% python3 -q
>>> import numpy as np
>>> import numpy.linalg as la
>>> np.set_printoptions(suppress=True, linewidth=100)
>>> A = np.load("w.npy")
>>> A
array([[ 2,  3,  0, 16,  0,  0,  4, 16],
       [ 3,  3,  0, 12,  0,  0,  3, 12],
       [ 2,  3,  0, 16,  0,  0,  4, 16],
       [ 3,  3,  0, 12,  0,  0,  3, 12],
       [ 0,  3,  0,  0,  6, 10,  0,  0],
       [ 0,  3,  0,  4,  0,  6,  0,  0],
       [ 0,  3,  0,  0,  6, 10,  0,  0],
       [ 2,  3,  4,  0, 14, 14,  0,  0],
       [ 4,  3,  4,  0,  8,  6,  0,  0],
       [ 6,  3,  4,  0,  2,  0,  0,  0],
       [ 0,  3,  0,  0,  6, 10,  0,  0],
       [ 0,  3,  0,  0,  2,  8,  0,  0],
       [ 0,  3,  0,  0,  6, 10,  0,  0],
       [ 4,  3,  0,  8,  0,  0,  2,  8],
       [ 0,  3,  0, 10,  0,  0,  2,  8],
       [ 3,  3,  0, 12,  0,  0,  3, 12],
       [ 0,  3,  0,  0,  6, 10,  0,  0],
       [ 6,  3,  4,  0,  2,  0,  0,  0],
       [ 0,  3,  0,  4,  0,  6,  0,  0],
       [ 3,  3,  0, 12,  0,  0,  3, 12]])
>>> U, sigma, Vh = la.svd(A)
>>> sigma.round(2) + 0
array([51.89, 36.75, 13.16,  7.6 ,  3.6 ,  1.54,  1.39,  0.  ])
>>> np.argmax(sigma[:-1] / (sigma[1:] + 1e-6)) + 1
np.int64(7)
>>> Y = U[:, :7] @ np.diag(sigma[:7]) @ Vh[:7]
>>> la.matrix_rank(Y)
np.int64(7)
>>> round(np.abs(A - Y).max(), 2)
np.float64(0.0)
>>> la.matrix_rank(A, rtol=0.05)
np.int64(5)
>>> blk = A.reshape(20, 2, -1)
>>> blk.shape
(20, 2, 4)
>>> blk[:, 0]
array([[ 2,  3,  0, 16],
       [ 3,  3,  0, 12],
       [ 2,  3,  0, 16],
       [ 3,  3,  0, 12],
       [ 0,  3,  0,  0],
       [ 0,  3,  0,  4],
       [ 0,  3,  0,  0],
       [ 2,  3,  4,  0],
       [ 4,  3,  4,  0],
       [ 6,  3,  4,  0],
       [ 0,  3,  0,  0],
       [ 0,  3,  0,  0],
       [ 0,  3,  0,  0],
       [ 4,  3,  0,  8],
       [ 0,  3,  0, 10],
       [ 3,  3,  0, 12],
       [ 0,  3,  0,  0],
       [ 6,  3,  4,  0],
       [ 0,  3,  0,  4],
       [ 3,  3,  0, 12]])
>>> blk.sum(axis=1)
array([[ 2,  3,  4, 32],
       [ 3,  3,  3, 24],
       [ 2,  3,  4, 32],
       [ 3,  3,  3, 24],
       [ 6, 13,  0,  0],
       [ 0,  9,  0,  4],
       [ 6, 13,  0,  0],
       [16, 17,  4,  0],
       [12,  9,  4,  0],
       [ 8,  3,  4,  0],
       [ 6, 13,  0,  0],
       [ 2, 11,  0,  0],
       [ 6, 13,  0,  0],
       [ 4,  3,  2, 16],
       [ 0,  3,  2, 18],
       [ 3,  3,  3, 24],
       [ 6, 13,  0,  0],
       [ 8,  3,  4,  0],
       [ 0,  9,  0,  4],
       [ 3,  3,  3, 24]])
>>> np.einsum("ihd,ihd->ih", blk, blk)
array([[269, 272],
       [162, 153],
       [269, 272],
       [162, 153],
       [  9, 136],
       [ 25,  36],
       [  9, 136],
       [ 29, 392],
       [ 41, 100],
       [ 61,   4],
       [  9, 136],
       [  9,  68],
       [  9, 136],
       [ 89,  68],
       [109,  68],
       [162, 153],
       [  9, 136],
       [ 61,   4],
       [ 25,  36],
       [162, 153]])
